$ ipython --no-banner

In [1]: import numpy as np

In [2]: from numpy import linalg as LA

In [3]: np.set_printoptions(suppress=True, linewidth=200)

In [4]: tidy = lambda a: np.round(a, 1) + 0

In [5]: f = np.array([1, 3, -2, 0]) + 0.5

In [6]: mat = np.eye(4) - 2 * np.outer(f, f) / (f @ f)

In [7]: tidy(mat)
Out[7]: 
array([[ 0.7, -0.6,  0.3, -0.1],
       [-0.6, -0.4,  0.6, -0.2],
       [ 0.3,  0.6,  0.7,  0.1],
       [-0.1, -0.2,  0.1,  1. ]])

In [8]: x0 = np.array([1, 1, 2, 1])

In [9]: [p for p in range(1, 25) if np.allclose(LA.matrix_power(mat, p), np.eye(4))]
Out[9]: [2, 4, 6, 8, 10, 12, 14, 16, 18, 20, 22, 24]

In [10]: tidy(LA.inv(mat))
Out[10]: 
array([[ 0.7, -0.6,  0.3, -0.1],
       [-0.6, -0.4,  0.6, -0.2],
       [ 0.3,  0.6,  0.7,  0.1],
       [-0.1, -0.2,  0.1,  1. ]])

In [11]: tidy(mat.T @ (mat @ x0))
Out[11]: array([1., 1., 2., 1.])

In [12]: rng = np.random.default_rng(9094)

In [13]: M2 = mat + rng.integers(-2, 3, (4, 2)) @ rng.integers(-2, 3, (2, 4))

In [14]: tidy(M2)
Out[14]: 
array([[-1.3, -0.6, -0.7,  4.9],
       [ 1.4, -0.4,  4.6, -2.2],
       [ 0.3,  0.6,  1.7,  1.1],
       [ 1.9, -0.2,  2.1, -3. ]])

In [15]: LA.matrix_rank(M2 - mat, tol=1e-8)
Out[15]: np.int64(2)

In [16]: W0 = np.loadtxt("test1.csv", delimiter=",")

In [17]: W0
Out[17]: 
array([[-2.,  0., -1.,  1.,  3., -3.],
       [ 0., -1., -1.,  3., -2., -1.],
       [ 0.,  0., -3.,  0., -2., -1.],
       [ 0.,  0.,  0., -1.,  1., -2.],
       [ 0.,  0.,  0.,  0.,  0.,  3.],
       [ 0.,  0.,  0.,  0.,  0., -3.]])

In [18]: x0 = np.array([3, 2, 2, 0])

In [19]: y = mat @ x0

In [20]: y
Out[20]: array([ 1.5, -1.5,  3.5, -0.5])

In [21]: tidy(LA.solve(mat, 2 * y))
Out[21]: array([6., 4., 4., 0.])

In [22]: tidy(LA.solve(mat, y + mat[:, 0]))
Out[22]: array([4., 2., 2., 0.])

In [23]: W = np.array([[-9, 9, 7, -8, -6],
    ...:     [2, 8, 6, -5, 6],
    ...:     [-5, -1, -6, 4, -1],
    ...:     [7, -3, -6, 2, -2],
    ...:     [3, 6, 9, 0, -9],
    ...:     [8, -8, 2, -6, 6]])

In [24]: b = np.array([0, 3, -3, 0, 1])

In [25]: H = np.maximum(W0 @ W + b, 0)

In [26]: H
Out[26]: 
array([[15., 25.,  4., 32.,  0.],
       [10.,  0.,  0., 13.,  2.],
       [ 1.,  2.,  0.,  0., 16.],
       [ 0., 28.,  8., 10.,  0.],
       [24.,  0.,  3.,  0., 19.],
       [ 0., 27.,  0., 18.,  0.]])

In [27]: (H > 0).astype(int)
Out[27]: 
array([[1, 1, 1, 1, 0],
       [1, 0, 0, 1, 1],
       [1, 1, 0, 0, 1],
       [0, 1, 1, 1, 0],
       [1, 0, 1, 0, 1],
       [0, 1, 0, 1, 0]])

In [28]: basis = np.array([[0, 2], [6, 5], [1, 1], [2, 2], [3, 8]])

In [29]: (H @ basis).round(6).argmax(axis=1)
Out[29]: array([1, 1, 1, 0, 1, 0])

In [30]: W @ basis
Out[30]: 
array([[ 27, -30],
       [ 62,  88],
       [ -7, -21],
       [-26, -19],
       [ 18, -27],
       [-40,  14]])

In [31]: rk = LA.matrix_rank(W0)

In [32]: rk
Out[32]: np.int64(5)

In [33]: N = LA.svd(W0)[2][rk:].T

In [34]: np.allclose(W0 @ N, 0)
Out[34]: True

In [35]: [int(LA.matrix_rank(W0[:, :j + 1])) for j in range(6)]
Out[35]: [1, 2, 3, 4, 4, 5]

In [36]: F = np.load("layer6.npy")

In [37]: F
Out[37]: 
array([[0, 1, 0, 1],
       [1, 0, 0, 1],
       [0, 0, 0, 0],
       [1, 1, 0, 0]])

In [38]: w, vecs = LA.eigh(F)

In [39]: x0 = np.array([-1, -1, -3, 3])

In [40]: tidy(vecs * np.abs(w) @ vecs.T)
Out[40]: 
array([[1.3, 0.3, 0. , 0.3],
       [0.3, 1.3, 0. , 0.3],
       [0. , 0. , 0. , 0. ],
       [0.3, 0.3, 0. , 1.3]])

In [41]: np.abs(F).sum(axis=1).max(), tidy(np.abs(w).max())
Out[41]: (np.int64(2), np.float64(2.0))

In [42]: x0 @ F @ x0 / (x0 @ x0), tidy(w[0]), tidy(w[-1])
Out[42]: (np.float64(-0.5), np.float64(-1.0), np.float64(2.0))

In [43]: np.all(LA.eigvalsh(F) > 0)
Out[43]: np.False_

In [44]: [round(float(LA.det(F[:i, :i])), 2) + 0 for i in range(1, 5)]
Out[44]: [0.0, -1.0, 0.0, 0.0]

In [45]: np.argwhere(np.triu(F))
Out[45]: 
array([[0, 1],
       [0, 3],
       [1, 3]])

In [46]: F @ F
Out[46]: 
array([[2, 1, 0, 1],
       [1, 2, 0, 1],
       [0, 0, 0, 0],
       [1, 1, 0, 2]])

In [47]: np.trace(F @ F @ F) // 6
Out[47]: np.int64(1)

In [48]: L = np.diag(F.sum(axis=1)) - F

In [49]: L
Out[49]: 
array([[ 2, -1,  0, -1],
       [-1,  2,  0, -1],
       [ 0,  0,  0,  0],
       [-1, -1,  0,  2]])

In [50]: round(LA.det(L[1:, 1:]))
Out[50]: 0

In [51]: tidy(LA.eigvalsh(L))
Out[51]: array([0., 0., 3., 3.])

In [52]: L @ np.ones(4)
Out[52]: array([0., 0., 0., 0.])

In [53]: np.all(LA.eigvalsh(mat) > 0)
Out[53]: np.False_

In [54]: tidy(LA.eigvalsh(mat).min())
Out[54]: np.float64(-1.0)

In [55]: try:
    ...:     LA.cholesky(mat)
    ...: except LA.LinAlgError as e:
    ...:     print(e)
    ...: 
Matrix is not positive definite

In [56]: X = np.load("case2.npy")

In [57]: X
Out[57]: 
array([[-1.5, -1.9, -0.4,  0.8,  1.2,  0.8],
       [ 1.6,  0. ,  0. , -0.8,  1.6, -0.3],
       [ 2. ,  0.5,  0.9, -1. , -1.6, -0.7],
       [ 1.3, -0.2,  0.5, -0.6,  0.3, -0.2],
       [ 0.2, -0.4, -1.3, -0.1, -1. ,  0. ],
       [-1.1,  1.8, -0.7,  0.5,  1.4,  0.6],
       [ 0.8, -0.8,  0.1, -0.4, -1.4,  0.2],
       [-0.6, -1.7, -1.8,  0.3,  2.1, -1.7],
       [-1.1, -1.1,  0.1,  0.5, -0.5, -1.8],
       [-1.3,  1.4,  1.9,  0.7, -0.1,  2.4],
       [ 1.9, -0.9,  1.4, -1. , -0.7, -0.9],
       [-0.7,  0.8,  0.3,  0.3,  1.1,  1.1],
       [ 2.3,  0.7,  2.7, -1.1,  0.7, -0.1],
       [-0.7, -0.7, -0.4,  0.4,  0.5, -0.2],
       [-0.6,  0. ,  0.8,  0.3,  0.1,  1.2],
       [ 0.9, -0.2, -1.1, -0.5, -0.4,  0. ],
       [-4.2,  0. ,  0.1,  2.1,  0. , -0.9],
       [-1.7, -0.3,  1.7,  0.8, -0.6, -1.3],
       [-1.8,  0.4, -0.1,  0.9,  1.9, -1. ],
       [ 0. ,  0. , -0.2,  0. , -1.8, -0.6]])

In [58]: Xs = X - X.mean(axis=1)
---------------------------------------------------------------------------
ValueError                                Traceback (most recent call last)
Cell In[58], line 1
----> 1 Xs = X - X.mean(axis=1)

ValueError: operands could not be broadcast together with shapes (20,6) (20,) 

In [59]: Xs = X - X.mean(axis=0)

In [60]: U, sv, vt = LA.svd(Xs, full_matrices=False)

In [61]: tidy((sv ** 2).sum() ** 2 / (sv ** 4).sum())
Out[61]: np.float64(3.4)

In [62]: tidy(vt[0] * np.sign(vt[0, np.abs(vt[0]).argmax()]))
Out[62]: array([ 0.8,  0. ,  0.2, -0.4, -0.3,  0. ])

In [63]: tidy(sv)
Out[63]: array([8.1, 5.7, 5. , 3.9, 2.9, 0.1])

In [64]: np.searchsorted(np.cumsum(sv ** 2) / (sv ** 2).sum(), 0.9) + 1
Out[64]: np.int64(4)

In [65]: (np.sign(U[:, 0]) == np.sign(U[0, 0])).astype(int)
Out[65]: array([1, 0, 0, 0, 0, 1, 0, 1, 1, 1, 0, 1, 0, 1, 1, 0, 1, 1, 1, 0])

In [66]: tidy(sv ** 2 / (sv ** 2).sum())
Out[66]: array([0.4, 0.2, 0.2, 0.1, 0.1, 0. ])

In [67]: np.abs(vt[0]).argmax()
Out[67]: np.int64(0)
